In [1]: import numpy as np

In [2]: np.set_printoptions(precision=1, suppress=True, linewidth=120, legacy="1.25")

In [3]: def tidy(a):
   ...:     return np.round(a, 1) + 0
   ...: 

In [4]: W0 = np.diag(5 * np.array([-2, 0, 2, -3, 0, 1, 2])) + np.array([[2, 2, -3, -2, 3, 2, -2],
   ...:     [0, -1, 1, 0, -1, 0, -3],
   ...:     [-3, 1, 3, 0, 2, -3, 2],
   ...:     [1, 1, 3, 3, -1, 0, -1],
   ...:     [3, -1, 3, 3, -1, -3, 2],
   ...:     [1, 2, 3, 2, -3, 1, -3],
   ...:     [-1, -1, 1, 0, -2, 2, -1]])

In [5]: W0
Out[5]: 
array([[ -8,   2,  -3,  -2,   3,   2,  -2],
       [  0,  -1,   1,   0,  -1,   0,  -3],
       [ -3,   1,  13,   0,   2,  -3,   2],
       [  1,   1,   3, -12,  -1,   0,  -1],
       [  3,  -1,   3,   3,  -1,  -3,   2],
       [  1,   2,   3,   2,  -3,   6,  -3],
       [ -1,  -1,   1,   0,  -2,   2,   9]])

In [6]: tidy(np.linalg.det(W0))
Out[6]: 197985.0

In [7]: W0 @ W0
Out[7]: 
array([[ 84, -20,  -6,  53, -35,  -8, -12],
       [ -3,   6,   6,  -3,  10,  -6, -24],
       [-14,  -4, 178,   6,  19, -65,  60],
       [-31,  -6,  -3, 139,  23,  -6,   2],
       [-38,   6,  28, -51,  19, -14,  25],
       [-15,  23,  50, -23,  -4,  32, -55],
       [ -8,  -3,  24,   0, -22,  31,  78]])

In [8]: J = np.minimum.outer(np.arange(1, 11), np.arange(1, 11)) * 5

In [9]: J
Out[9]: 
array([[ 5,  5,  5,  5,  5,  5,  5,  5,  5,  5],
       [ 5, 10, 10, 10, 10, 10, 10, 10, 10, 10],
       [ 5, 10, 15, 15, 15, 15, 15, 15, 15, 15],
       [ 5, 10, 15, 20, 20, 20, 20, 20, 20, 20],
       [ 5, 10, 15, 20, 25, 25, 25, 25, 25, 25],
       [ 5, 10, 15, 20, 25, 30, 30, 30, 30, 30],
       [ 5, 10, 15, 20, 25, 30, 35, 35, 35, 35],
       [ 5, 10, 15, 20, 25, 30, 35, 40, 40, 40],
       [ 5, 10, 15, 20, 25, 30, 35, 40, 45, 45],
       [ 5, 10, 15, 20, 25, 30, 35, 40, 45, 50]])

In [10]: x = np.ones(10)

In [11]: for _ in range(7):
    ...:     x = J @ x
    ...:     x /= np.linalg.norm(x)
    ...:     print(round(x @ J @ x, 1))
    ...: 
223.5
223.8
223.8
223.8
223.8
223.8
223.8

In [12]: tidy(x)
Out[12]: array([0.1, 0.1, 0.2, 0.2, 0.3, 0.3, 0.4, 0.4, 0.4, 0.4])

In [13]: w1 = np.array([[2, 9, 4, 5],
    ...:     [8, 0, 0, 7],
    ...:     [9, 0, 0, 2],
    ...:     [7, 1, 2, 7],
    ...:     [0, 9, 6, 4],
    ...:     [2, 7, 4, 6],
    ...:     [4, 0, 5, 0]])

In [14]: c = np.array([2, 3, 1, 2])

In [15]: act = np.maximum(W0 @ w1 + c, 0)

In [16]: (act > 0).astype(int)
Out[16]: 
array([[0, 0, 0, 0],
       [0, 0, 0, 0],
       [1, 0, 0, 1],
       [0, 0, 0, 0],
       [1, 1, 1, 1],
       [1, 1, 0, 1],
       [1, 0, 1, 0]])

In [17]: cent = np.array([[1, 5, 9], [2, 0, 9], [6, 0, 2], [2, 7, 1]])

In [18]: (act @ cent).round(6).argmax(axis=1)
Out[18]: array([0, 0, 2, 0, 2, 2, 2])

In [19]: Uu, sigma = np.linalg.svd(J)
---------------------------------------------------------------------------
ValueError                                Traceback (most recent call last)
Cell In[19], line 1
----> 1 Uu, sigma = np.linalg.svd(J)

ValueError: too many values to unpack (expected 2)

In [20]: Uu, sigma, Vt = np.linalg.svd(J, full_matrices=False)

In [21]: tidy(Vt @ Vt.T)
Out[21]: 
array([[1., 0., 0., 0., 0., 0., 0., 0., 0., 0.],
       [0., 1., 0., 0., 0., 0., 0., 0., 0., 0.],
       [0., 0., 1., 0., 0., 0., 0., 0., 0., 0.],
       [0., 0., 0., 1., 0., 0., 0., 0., 0., 0.],
       [0., 0., 0., 0., 1., 0., 0., 0., 0., 0.],
       [0., 0., 0., 0., 0., 1., 0., 0., 0., 0.],
       [0., 0., 0., 0., 0., 0., 1., 0., 0., 0.],
       [0., 0., 0., 0., 0., 0., 0., 1., 0., 0.],
       [0., 0., 0., 0., 0., 0., 0., 0., 1., 0.],
       [0., 0., 0., 0., 0., 0., 0., 0., 0., 1.]])

In [22]: tidy(np.cumsum(sigma ** 2) / np.sum(sigma ** 2))
Out[22]: array([1., 1., 1., 1., 1., 1., 1., 1., 1., 1.])

In [23]: theta = np.deg2rad(180)

In [24]: m1 = np.eye(8)

In [25]: m1[np.ix_([0, 5], [0, 5])] = [[np.cos(theta), -np.sin(theta)], [np.sin(theta), np.cos(theta)]]

In [26]: tidy(m1)
Out[26]: 
array([[-1.,  0.,  0.,  0.,  0.,  0.,  0.,  0.],
       [ 0.,  1.,  0.,  0.,  0.,  0.,  0.,  0.],
       [ 0.,  0.,  1.,  0.,  0.,  0.,  0.,  0.],
       [ 0.,  0.,  0.,  1.,  0.,  0.,  0.,  0.],
       [ 0.,  0.,  0.,  0.,  1.,  0.,  0.,  0.],
       [ 0.,  0.,  0.,  0.,  0., -1.,  0.,  0.],
       [ 0.,  0.,  0.,  0.,  0.,  0.,  1.,  0.],
       [ 0.,  0.,  0.,  0.,  0.,  0.,  0.,  1.]])

In [27]: low = np.linalg.cholesky(J)

In [28]: tidy(low @ low.T)
Out[28]: 
array([[ 5.,  5.,  5.,  5.,  5.,  5.,  5.,  5.,  5.,  5.],
       [ 5., 10., 10., 10., 10., 10., 10., 10., 10., 10.],
       [ 5., 10., 15., 15., 15., 15., 15., 15., 15., 15.],
       [ 5., 10., 15., 20., 20., 20., 20., 20., 20., 20.],
       [ 5., 10., 15., 20., 25., 25., 25., 25., 25., 25.],
       [ 5., 10., 15., 20., 25., 30., 30., 30., 30., 30.],
       [ 5., 10., 15., 20., 25., 30., 35., 35., 35., 35.],
       [ 5., 10., 15., 20., 25., 30., 35., 40., 40., 40.],
       [ 5., 10., 15., 20., 25., 30., 35., 40., 45., 45.],
       [ 5., 10., 15., 20., 25., 30., 35., 40., 45., 50.]])

In [29]: tidy(J / np.sqrt(np.outer(np.diag(J), np.diag(J))))
Out[29]: 
array([[1. , 0.7, 0.6, 0.5, 0.4, 0.4, 0.4, 0.4, 0.3, 0.3],
       [0.7, 1. , 0.8, 0.7, 0.6, 0.6, 0.5, 0.5, 0.5, 0.4],
       [0.6, 0.8, 1. , 0.9, 0.8, 0.7, 0.7, 0.6, 0.6, 0.5],
       [0.5, 0.7, 0.9, 1. , 0.9, 0.8, 0.8, 0.7, 0.7, 0.6],
       [0.4, 0.6, 0.8, 0.9, 1. , 0.9, 0.8, 0.8, 0.7, 0.7],
       [0.4, 0.6, 0.7, 0.8, 0.9, 1. , 0.9, 0.9, 0.8, 0.8],
       [0.4, 0.5, 0.7, 0.8, 0.8, 0.9, 1. , 0.9, 0.9, 0.8],
       [0.4, 0.5, 0.6, 0.7, 0.8, 0.9, 0.9, 1. , 0.9, 0.9],
       [0.3, 0.5, 0.6, 0.7, 0.7, 0.8, 0.9, 0.9, 1. , 0.9],
       [0.3, 0.4, 0.5, 0.6, 0.7, 0.8, 0.8, 0.9, 0.9, 1. ]])

In [30]: evals, evecs = np.linalg.eigvalsh(J)
---------------------------------------------------------------------------
ValueError                                Traceback (most recent call last)
Cell In[30], line 1
----> 1 evals, evecs = np.linalg.eigvalsh(J)

ValueError: too many values to unpack (expected 2)

In [31]: evals, evecs = np.linalg.eigh(J)

In [32]: (evals > 1e-8).sum(), (evals < -1e-8).sum()
Out[32]: (10, 0)

In [33]: tidy(np.linalg.eigvalsh(J + -1 * np.eye(10)))
Out[33]: array([  0.3,   0.4,   0.5,   0.8,   1.3,   2.2,   4. ,   8.4,  24.2, 222.8])

In [34]: K = np.load("arr.npy")

In [35]: tidy(K)
Out[35]: 
array([[ -0.6,  -3.7,   6.3, -12.2,  12.2],
       [  0.9,  -2.5,   5.1,  -7.6,   7.6],
       [  1.3,  -2.1,   4.6,  -6.2,   6.2],
       [  2. ,  -1. ,   2.9,  -1.9,   1.9],
       [  1.9,  -0.7,   2.4,  -0.9,   0.9],
       [  1.9,  -0.7,   2.3,  -0.8,   0.8],
       [  1.8,  -0.6,   2.1,  -0.6,   0.6],
       [  0.7,  -0.2,   0.6,   0.4,  -0.4],
       [  0.4,  -0.2,   0.4,   0.3,  -0.3],
       [ -0.3,   0.3,  -0.4,  -0.5,   0.5],
       [ -0.3,   0.3,  -0.4,  -0.6,   0.6],
       [ -0.4,   0.4,  -0.5,  -0.8,   0.8],
       [ -0.4,   0.5,  -0.6,  -0.8,   0.8],
       [  0.1,   1.3,  -0.9,  -1.6,   1.6],
       [  0.1,   1.4,  -0.9,  -1.6,   1.6],
       [  0.2,   1.5,  -0.9,  -1.7,   1.7],
       [  1.5,   2.6,  -1. ,  -2. ,   2. ],
       [  1.8,   2.9,  -1. ,  -2. ,   2. ],
       [  2. ,   3. ,  -1. ,  -2. ,   2. ],
       [  4.9,   5. ,  -0.9,  -1.6,   1.6],
       [  9.1,   7.6,  -0.7,  -0.5,   0.5],
       [  9.4,   7.8,  -0.7,  -0.4,   0.4],
       [ 11.8,   9.3,  -0.5,   0.5,  -0.5],
       [ 16.2,  11.8,  -0.3,   2.3,  -2.3]])

In [36]: q, R = np.linalg.qr(W0)

In [37]: np.allclose(R.T @ R, W0.T @ W0)
Out[37]: True

In [38]: tidy(np.abs(np.diag(R)))
Out[38]: array([ 9.2,  3. , 13.9, 12. ,  3.7,  1.5,  7.6])

In [39]: tidy(abs(R[0, 0])), tidy(np.linalg.norm(W0[:, 0]))
Out[39]: (9.2, 9.2)

In [40]: B = K / np.linalg.norm(K, axis=1)
---------------------------------------------------------------------------
ValueError                                Traceback (most recent call last)
Cell In[40], line 1
----> 1 B = K / np.linalg.norm(K, axis=1)

ValueError: operands could not be broadcast together with shapes (24,5) (24,) 

In [41]: B = K / np.linalg.norm(K, axis=1, keepdims=True)

In [42]: G = B @ B.T

In [43]: (G - 2 * np.eye(24)).round(6).argmax(axis=1)
Out[43]: array([ 1,  2,  1,  4,  5,  4,  5,  8,  7, 10,  9, 12, 11, 14, 13, 14, 17, 18, 17, 20, 21, 20, 21, 22])

In [44]: np.argwhere(np.triu(np.abs(G) > 0.95, 1))
Out[44]: 
array([[ 0,  1],
       [ 0,  2],
       [ 1,  2],
       [ 3,  4],
       [ 3,  5],
       [ 4,  5],
       [ 4,  6],
       [ 5,  6],
       [ 7,  8],
       [ 9, 10],
       [ 9, 11],
       [ 9, 12],
       [10, 11],
       [10, 12],
       [11, 12],
       [13, 14],
       [13, 15],
       [14, 15],
       [16, 17],
       [16, 18],
       [17, 18],
       [19, 20],
       [19, 21],
       [20, 21],
       [20, 22],
       [20, 23],
       [21, 22],
       [21, 23],
       [22, 23]])

In [45]: tidy(np.linalg.norm(B, axis=1))
Out[45]: array([1., 1., 1., 1., 1., 1., 1., 1., 1., 1., 1., 1., 1., 1., 1., 1., 1., 1., 1., 1., 1., 1., 1., 1.])
